$ ipython --no-banner

In [1]: import numpy as np

In [2]: np.set_printoptions(suppress=True, linewidth=160)

In [3]: E = np.load("a.npy")

In [4]: E
Out[4]: 
array([[-0.979, -0.014,  3.018,  0.934,  3.003],
       [-0.986, -0.001,  3.069,  0.993,  2.952],
       [-1.09 , -0.057,  2.953,  0.998,  2.987],
       [-1.036, -0.019,  2.929,  0.989,  2.983],
       [-1.053, -0.138,  2.988,  0.959,  3.052],
       [-0.977, -0.011,  3.062,  1.014,  2.951],
       [-1.007,  0.093,  2.906,  1.013,  2.95 ],
       [-0.919,  0.039,  2.975,  1.011,  2.898],
       [-1.039,  0.023,  2.953,  0.987,  2.974],
       [-1.076, -0.044,  3.018,  0.993,  3.058],
       [-2.989,  2.994, -1.007, -2.985, -0.015],
       [-3.042,  3.024, -0.892, -3.015, -0.065],
       [-3.032,  3.032, -1.054, -3.042, -0.059],
       [-3.   ,  2.951, -0.911, -3.04 , -0.023],
       [-3.008,  3.093, -1.075, -2.983, -0.024],
       [-2.99 ,  2.882, -1.042, -3.009, -0.004],
       [-3.032,  3.114, -1.021, -2.917, -0.03 ],
       [-3.002,  3.019, -1.018, -3.036, -0.013],
       [-3.034,  2.896, -1.004, -3.01 ,  0.016],
       [-3.007,  2.973, -0.978, -2.949, -0.085],
       [-2.003, -1.022, -0.961,  1.94 ,  0.981],
       [-2.001, -1.023, -0.969,  2.004,  0.894],
       [-2.039, -1.046, -0.973,  2.002,  1.036],
       [-2.039, -0.995, -1.   ,  1.99 ,  1.14 ],
       [-2.072, -0.994, -0.98 ,  2.007,  1.029],
       [-1.984, -0.947, -1.018,  2.016,  1.068],
       [-2.032, -1.116, -0.855,  2.051,  0.94 ],
       [-2.076, -0.988, -1.022,  1.996,  1.091],
       [-2.04 , -1.017, -1.042,  1.89 ,  1.072],
       [-2.01 , -0.947, -1.058,  1.953,  1.026]])

In [5]: W1 = np.array([[-2, 0, 0, 1],
   ...:     [2, 0, -1, -1],
   ...:     [-2, 2, -2, 2],
   ...:     [-1, -1, -1, 1],
   ...:     [-2, 1, 1, 1]])

In [6]: c = np.array([-1, -2, -1, -2])

In [7]: act = np.maximum(E @ W1 + c, 0)

In [8]: (act > 0).astype(int)
Out[8]: 
array([[0, 1, 0, 1],
       [0, 1, 0, 1],
       [0, 1, 0, 1],
       [0, 1, 0, 1],
       [0, 1, 0, 1],
       [0, 1, 0, 1],
       [0, 1, 0, 1],
       [0, 1, 0, 1],
       [0, 1, 0, 1],
       [0, 1, 0, 1],
       [1, 0, 1, 0],
       [1, 0, 1, 0],
       [1, 0, 1, 0],
       [1, 0, 1, 0],
       [1, 0, 1, 0],
       [1, 0, 1, 0],
       [1, 0, 1, 0],
       [1, 0, 1, 0],
       [1, 0, 1, 0],
       [1, 0, 1, 0],
       [0, 0, 1, 0],
       [0, 0, 1, 0],
       [0, 0, 1, 0],
       [0, 0, 1, 0],
       [0, 0, 1, 0],
       [0, 0, 1, 0],
       [0, 0, 1, 0],
       [0, 0, 1, 0],
       [0, 0, 1, 0],
       [0, 0, 1, 0]])

In [9]: np.linalg.matrix_rank(act)
Out[9]: np.int64(4)

In [10]: Z = np.array([[2, 2], [1, 2], [2, 2], [2, 0]])

In [11]: W1 @ Z
Out[11]: 
array([[-2, -4],
       [ 0,  2],
       [-2, -4],
       [-3, -6],
       [ 1,  0]])

In [12]: labels = E[:, 0] > np.median(E[:, 0])

In [13]: r0 = E[labels].mean(axis=0) - E[~labels].mean(axis=0)

In [14]: labels.astype(int)
Out[14]: array([1, 1, 1, 1, 1, 1, 1, 1, 1, 1, 0, 0, 0, 0, 0, 0, 0, 0, 0, 0, 1, 1, 0, 0, 0, 1, 1, 0, 0, 1])

In [15]: r0.round(3)
Out[15]: array([ 1.347, -2.008,  2.669,  2.664,  1.977])

In [16]: ((E - E.mean(axis=0)) @ r0 > 0).astype(int)
Out[16]: array([1, 1, 1, 1, 1, 1, 1, 1, 1, 1, 0, 0, 0, 0, 0, 0, 0, 0, 0, 0, 1, 1, 1, 1, 1, 1, 1, 1, 1, 1])

In [17]: np.linalg.cond(E) > 100
Out[17]: np.False_

In [18]: round(np.log10(np.linalg.cond(E)))
Out[18]: 2

In [19]: round(float(np.linalg.norm(E, 2) / np.linalg.norm(E)), 3)
Out[19]: 0.708

In [20]: np.linalg.matrix_rank(E, rtol=0.1)
Out[20]: np.int64(3)

In [21]: J = np.loadtxt("data.csv", delimiter=",")

In [22]: J
Out[22]: 
array([[-5.053,  2.838,  4.576, -2.845, -2.398, -2.866, -1.492,  0.107],
       [-0.461,  0.535,  1.114, -0.408, -0.614, -0.35 , -0.079, -0.055],
       [-3.071,  1.884,  3.417, -2.319, -2.394, -2.394, -1.586,  0.521],
       [-2.804,  1.864,  3.011, -2.558, -1.897, -2.237, -0.578,  0.159],
       [ 3.535, -2.844, -4.174,  2.912,  2.086,  2.762,  1.559, -0.215],
       [-2.375,  1.661,  1.685, -1.535, -0.814, -0.639, -0.749, -0.126],
       [-4.909,  2.881,  4.89 , -3.046, -3.05 , -3.12 , -1.613,  0.367],
       [ 3.09 , -1.931, -3.063,  2.053,  2.141,  2.668,  1.333, -0.162],
       [-4.866,  3.657,  5.315, -3.532, -3.787, -3.35 , -1.781, -0.546],
       [-0.596,  0.871,  1.45 , -0.468, -0.677, -0.315, -0.373,  0.035],
       [-2.246,  1.612,  2.33 , -1.611, -1.515, -1.952, -1.067,  0.308],
       [-5.849,  3.532,  5.929, -4.528, -4.159, -4.065, -1.981, -0.013]])

In [23]: hat = J @ np.linalg.solve(J.T @ J, J.T)

In [24]: np.allclose(hat @ hat, hat)
Out[24]: True

In [25]: np.round(np.linalg.eigvalsh(hat), 3) + 0
Out[25]: array([0., 0., 0., 0., 1., 1., 1., 1., 1., 1., 1., 1.])

In [26]: np.round(np.diag(hat), 3)
Out[26]: array([0.796, 0.298, 0.687, 0.846, 0.859, 0.89 , 0.582, 0.465, 0.858, 0.522, 0.444, 0.753])

In [27]: round(float(np.trace(hat)), 3)
Out[27]: 8.0

In [28]: O, Rm = np.linalg.qr(J)

In [29]: O.shape, Rm.shape
Out[29]: ((12, 8), (8, 8))

In [30]: round(abs(Rm[0, 0]), 3), round(float(np.linalg.norm(J[:, 0])), 3)
Out[30]: (np.float64(12.574), 12.574)

In [31]: np.round(np.trace(O @ O.T), 3)
Out[31]: np.float64(8.0)

In [32]: np.round(O.T @ O, 3) + 0
Out[32]: 
array([[1., 0., 0., 0., 0., 0., 0., 0.],
       [0., 1., 0., 0., 0., 0., 0., 0.],
       [0., 0., 1., 0., 0., 0., 0., 0.],
       [0., 0., 0., 1., 0., 0., 0., 0.],
       [0., 0., 0., 0., 1., 0., 0., 0.],
       [0., 0., 0., 0., 0., 1., 0., 0.],
       [0., 0., 0., 0., 0., 0., 1., 0.],
       [0., 0., 0., 0., 0., 0., 0., 1.]])

In [33]: Uu, sig, Vt = np.linalg.svd(J)

In [34]: np.argmax(sig[:-1] / (sig[1:] + 1e-6)) + 1
Out[34]: np.int64(1)

In [35]: Y = Uu[:, :1] @ np.diag(sig[:1]) @ Vt[:1]

In [36]: np.linalg.matrix_rank(Y)
Out[36]: np.int64(1)

In [37]: np.round(np.abs(J - Y).max(), 3)
Out[37]: np.float64(0.655)

In [38]: np.round(np.linalg.norm(J - Y) / np.linalg.norm(J), 3)
Out[38]: np.float64(0.101)

In [39]: O, evecs = np.linalg.qr(J[:, :7])[0], np.linalg.qr(J[:, 7:])[0]

In [40]: sig = np.linalg.svd(O.T @ evecs, compute_uv=False)

In [41]: np.round(np.degrees(np.arccos(sig.clip(0, 1))), 3)
Out[41]: array([28.139])

In [42]: (sig > 0.9).sum()
Out[42]: np.int64(0)

In [43]: np.round(np.linalg.norm(O @ O.T - evecs @ evecs.T, 2), 3)
Out[43]: np.float64(1.0)

In [44]: feats = np.load("mat.npy")

In [45]: feats
Out[45]: 
array([[-3, -2,  3, -2, -3, -3, -1],
       [-1, -3, -2,  3, -2, -3, -3],
       [-3, -1, -3, -2,  3, -2, -3],
       [-3, -3, -1, -3, -2,  3, -2],
       [-2, -3, -3, -1, -3, -2,  3],
       [ 3, -2, -3, -3, -1, -3, -2],
       [-2,  3, -2, -3, -3, -1, -3]])

In [46]: x0 = np.array([-1, -3, -2, -2, 2, -1, -1])

In [47]: h1 = np.maximum(feats @ x0, 0)

In [48]: feats.T @ h1
Out[48]: array([-123, -181, -193, -148,  -41, -133, -149])

In [49]: np.maximum(feats @ x0, 0) - np.maximum(-feats @ x0, 0)
Out[49]: array([ 5, 10, 27, 15, 12, 18,  1])

In [50]: h1
Out[50]: array([ 5, 10, 27, 15, 12, 18,  1])

In [51]: feats @ np.ones(7)
Out[51]: array([-11., -11., -11., -11., -11., -11., -11.])

In [52]: np.allclose(feats @ feats.T, feats.T @ feats)
Out[52]: True

In [53]: np.round(np.sort(np.abs(np.fft.fft(feats[0]))), 3), np.round(np.sort(np.linalg.svd(feats, compute_uv=False)), 3)
Out[53]: 
(array([ 4.229,  4.229,  5.514,  5.514,  6.979,  6.979, 11.   ]),
 array([ 4.229,  4.229,  5.514,  5.514,  6.979,  6.979, 11.   ]))

In [54]: feats @ (-1.0) ** np.arange(7)
Out[54]: array([ 3., -5., -1., -5.,  1.,  5., -9.])

In [55]: (feats @ feats)[0]
Out[55]: array([ 7, 27,  8, 15, 41, 19,  4])

In [56]: Y = np.array([[-1, -2], [-2, 0]])

In [57]: Z = np.array([[1, 1, 2], [3, 1, 2], [0, 3, 3]])

In [58]: mat = np.kron(Y, Z)

In [59]: mat
Out[59]: 
array([[-1, -1, -2, -2, -2, -4],
       [-3, -1, -2, -6, -2, -4],
       [ 0, -3, -3,  0, -6, -6],
       [-2, -2, -4,  0,  0,  0],
       [-6, -2, -4,  0,  0,  0],
       [ 0, -6, -6,  0,  0,  0]])

In [60]: np.allclose(mat, mat.T)
Out[60]: False

In [61]: (mat + mat.T) / 2
Out[61]: 
array([[-1. , -2. , -1. , -2. , -4. , -2. ],
       [-2. , -1. , -2.5, -4. , -2. , -5. ],
       [-1. , -2.5, -3. , -2. , -5. , -6. ],
       [-2. , -4. , -2. ,  0. ,  0. ,  0. ],
       [-4. , -2. , -5. ,  0. ,  0. ,  0. ],
       [-2. , -5. , -6. ,  0. ,  0. ,  0. ]])

In [62]: mat.inv()
Traceback (most recent call last):
  Cell In[62], line 1
    mat.inv()
AttributeError: 'numpy.ndarray' object has no attribute 'inv'


In [63]: np.linalg.matrix_power(mat, 4)
Out[63]: 
array([[ 4466,  6728,  8758,  2772,  4176,  5436],
       [ 6090,  9164, 11890,  3780,  5688,  7380],
       [ 7047, 10788, 14007,  4374,  6696,  8694],
       [ 2772,  4176,  5436,  3080,  4640,  6040],
       [ 3780,  5688,  7380,  4200,  6320,  8200],
       [ 4374,  6696,  8694,  4860,  7440,  9660]])

In [64]: round(float(np.abs(np.linalg.eigvals(mat)).max()), 3)
Out[64]: 14.228

In [65]: np.round(np.sort(np.abs(np.linalg.eigvals(mat))), 3)
Out[65]: array([ 1.623,  1.623,  2.662,  2.662,  8.674, 14.228])

In [66]: np.allclose(mat @ mat.T, mat.T @ mat)
Out[66]: False

In [67]: K = np.array([[-3.0, 1.0, 0.0, 0.0, 0.0, 0.0, 0.0],
    ...:     [0.0, -3.0, 1.0, 0.0, 0.0, 0.0, 0.0],
    ...:     [0.0, 0.0, -3.0, 1.0, 0.0, 0.0, 0.0],
    ...:     [0.0, 0.0, 0.0, -3.0, 1.0, 0.0, 0.0],
    ...:     [0.0, 0.0, 0.0, 0.0, -3.0, 1.0, 0.0],
    ...:     [0.0, 0.0, 0.0, 0.0, 0.0, -3.0, 1.0],
    ...:     [0.0, 0.0, 0.0, 0.0, 0.0, 0.0, -3.0]])

In [68]: # triangular: eigenvalues sit on the diagonal

In [69]: O, Rm = np.linalg.qr(K)

In [70]: O.T @ O
Out[70]: 
array([[1., 0., 0., 0., 0., 0., 0.],
       [0., 1., 0., 0., 0., 0., 0.],
       [0., 0., 1., 0., 0., 0., 0.],
       [0., 0., 0., 1., 0., 0., 0.],
       [0., 0., 0., 0., 1., 0., 0.],
       [0., 0., 0., 0., 0., 1., 0.],
       [0., 0., 0., 0., 0., 0., 1.]])

In [71]: O @ Rm
Out[71]: 
array([[-3.,  1.,  0.,  0.,  0.,  0.,  0.],
       [ 0., -3.,  1.,  0.,  0.,  0.,  0.],
       [ 0.,  0., -3.,  1.,  0.,  0.,  0.],
       [ 0.,  0.,  0., -3.,  1.,  0.,  0.],
       [ 0.,  0.,  0.,  0., -3.,  1.,  0.],
       [ 0.,  0.,  0.,  0.,  0., -3.,  1.],
       [ 0.,  0.,  0.,  0.,  0.,  0., -3.]])

In [72]: np.allclose(Rm.T @ Rm, K.T @ K)
Out[72]: True

In [73]: np.trace(O @ O.T)
Out[73]: np.float64(7.0)

In [74]: O
Out[74]: 
array([[ 1.,  0.,  0.,  0.,  0.,  0.,  0.],
       [-0.,  1.,  0.,  0.,  0.,  0.,  0.],
       [-0., -0.,  1.,  0.,  0.,  0.,  0.],
       [-0., -0., -0.,  1.,  0.,  0.,  0.],
       [-0., -0., -0., -0.,  1.,  0.,  0.],
       [-0., -0., -0., -0., -0.,  1.,  0.],
       [-0., -0., -0., -0., -0., -0.,  1.]])

In [75]: W0 = np.load("x.npy")

In [76]: W0.round(3)
Out[76]: 
array([[ 0.489,  0.328,  0.078, -0.009, -0.029,  0.302, -0.14 ,  0.025, -0.154],
       [ 0.328,  0.399,  0.143,  0.115,  0.115,  0.082,  0.041,  0.276, -0.027],
       [ 0.078,  0.143,  0.102,  0.185,  0.132,  0.041,  0.066,  0.02 ,  0.086],
       [-0.009,  0.115,  0.185,  0.437,  0.286,  0.067,  0.15 , -0.153,  0.258],
       [-0.029,  0.115,  0.132,  0.286,  0.21 , -0.025,  0.141,  0.016,  0.178],
       [ 0.302,  0.082,  0.041,  0.067, -0.025,  0.334, -0.153, -0.302, -0.058],
       [-0.14 ,  0.041,  0.066,  0.15 ,  0.141, -0.153,  0.151,  0.137,  0.134],
       [ 0.025,  0.276,  0.02 , -0.153,  0.016, -0.302,  0.137,  0.679, -0.085],
       [-0.154, -0.027,  0.086,  0.258,  0.178, -0.058,  0.134, -0.085,  0.199]])

In [77]: rk = np.linalg.matrix_rank(W0)

In [78]: rk
Out[78]: np.int64(3)

In [79]: N = np.linalg.svd(W0)[2][rk:].T

In [80]: N.shape
Out[80]: (9, 6)

In [81]: np.round(N @ N.T, 3)
Out[81]: 
array([[ 0.511, -0.328, -0.078,  0.009,  0.029, -0.302,  0.14 , -0.025,  0.154],
       [-0.328,  0.601, -0.143, -0.115, -0.115, -0.082, -0.041, -0.276,  0.027],
       [-0.078, -0.143,  0.898, -0.185, -0.132, -0.041, -0.066, -0.02 , -0.086],
       [ 0.009, -0.115, -0.185,  0.563, -0.286, -0.067, -0.15 ,  0.153, -0.258],
       [ 0.029, -0.115, -0.132, -0.286,  0.79 ,  0.025, -0.141, -0.016, -0.178],
       [-0.302, -0.082, -0.041, -0.067,  0.025,  0.666,  0.153,  0.302,  0.058],
       [ 0.14 , -0.041, -0.066, -0.15 , -0.141,  0.153,  0.849, -0.137, -0.134],
       [-0.025, -0.276, -0.02 ,  0.153, -0.016,  0.302, -0.137,  0.321,  0.085],
       [ 0.154,  0.027, -0.086, -0.258, -0.178,  0.058, -0.134,  0.085,  0.801]])

In [82]: [int(np.linalg.matrix_rank(W0[:i])) for i in range(1, len(W0) + 1)]
Out[82]: [1, 2, 3, 3, 3, 3, 3, 3, 3]

In [83]: np.trace(W0)
Out[83]: np.float64(3.0)

In [84]: np.round((W0 + W0.T) / 2, 3)
Out[84]: 
array([[ 0.489,  0.328,  0.078, -0.009, -0.029,  0.302, -0.14 ,  0.025, -0.154],
       [ 0.328,  0.399,  0.143,  0.115,  0.115,  0.082,  0.041,  0.276, -0.027],
       [ 0.078,  0.143,  0.102,  0.185,  0.132,  0.041,  0.066,  0.02 ,  0.086],
       [-0.009,  0.115,  0.185,  0.437,  0.286,  0.067,  0.15 , -0.153,  0.258],
       [-0.029,  0.115,  0.132,  0.286,  0.21 , -0.025,  0.141,  0.016,  0.178],
       [ 0.302,  0.082,  0.041,  0.067, -0.025,  0.334, -0.153, -0.302, -0.058],
       [-0.14 ,  0.041,  0.066,  0.15 ,  0.141, -0.153,  0.151,  0.137,  0.134],
       [ 0.025,  0.276,  0.02 , -0.153,  0.016, -0.302,  0.137,  0.679, -0.085],
       [-0.154, -0.027,  0.086,  0.258,  0.178, -0.058,  0.134, -0.085,  0.199]])

In [85]: round(float(np.abs(np.linalg.eigvals(W0)).max()), 3)
Out[85]: 1.0

In [86]: np.linalg.norm(W0, axis=1).argmax()
Out[86]: np.int64(7)

In [87]: np.round(np.linalg.norm(W0, axis=0), 3)
Out[87]: array([0.699, 0.632, 0.319, 0.661, 0.458, 0.578, 0.388, 0.824, 0.446])

In [88]: round(np.linalg.norm(W0, 2), 3)
Out[88]: np.float64(1.0)

In [89]: x0 = np.array([-9, -7, 8, 9, -6, 8, 3, -1, 2])

In [90]: np.trace(W0)
Out[90]: np.float64(3.0)

In [91]: np.round(W0 @ x0, 3)
Out[91]: array([-4.324, -3.824,  0.667,  4.628,  2.388,  0.199,  1.358, -6.317,  3.942])

In [92]: np.round(np.eye(9) - W0, 3)
Out[92]: 
array([[ 0.511, -0.328, -0.078,  0.009,  0.029, -0.302,  0.14 , -0.025,  0.154],
       [-0.328,  0.601, -0.143, -0.115, -0.115, -0.082, -0.041, -0.276,  0.027],
       [-0.078, -0.143,  0.898, -0.185, -0.132, -0.041, -0.066, -0.02 , -0.086],
       [ 0.009, -0.115, -0.185,  0.563, -0.286, -0.067, -0.15 ,  0.153, -0.258],
       [ 0.029, -0.115, -0.132, -0.286,  0.79 ,  0.025, -0.141, -0.016, -0.178],
       [-0.302, -0.082, -0.041, -0.067,  0.025,  0.666,  0.153,  0.302,  0.058],
       [ 0.14 , -0.041, -0.066, -0.15 , -0.141,  0.153,  0.849, -0.137, -0.134],
       [-0.025, -0.276, -0.02 ,  0.153, -0.016,  0.302, -0.137,  0.321,  0.085],
       [ 0.154,  0.027, -0.086, -0.258, -0.178,  0.058, -0.134,  0.085,  0.801]])

In [93]: round(float((x0 - W0 @ x0) @ (W0 @ x0)), 3)
Out[93]: 0.0
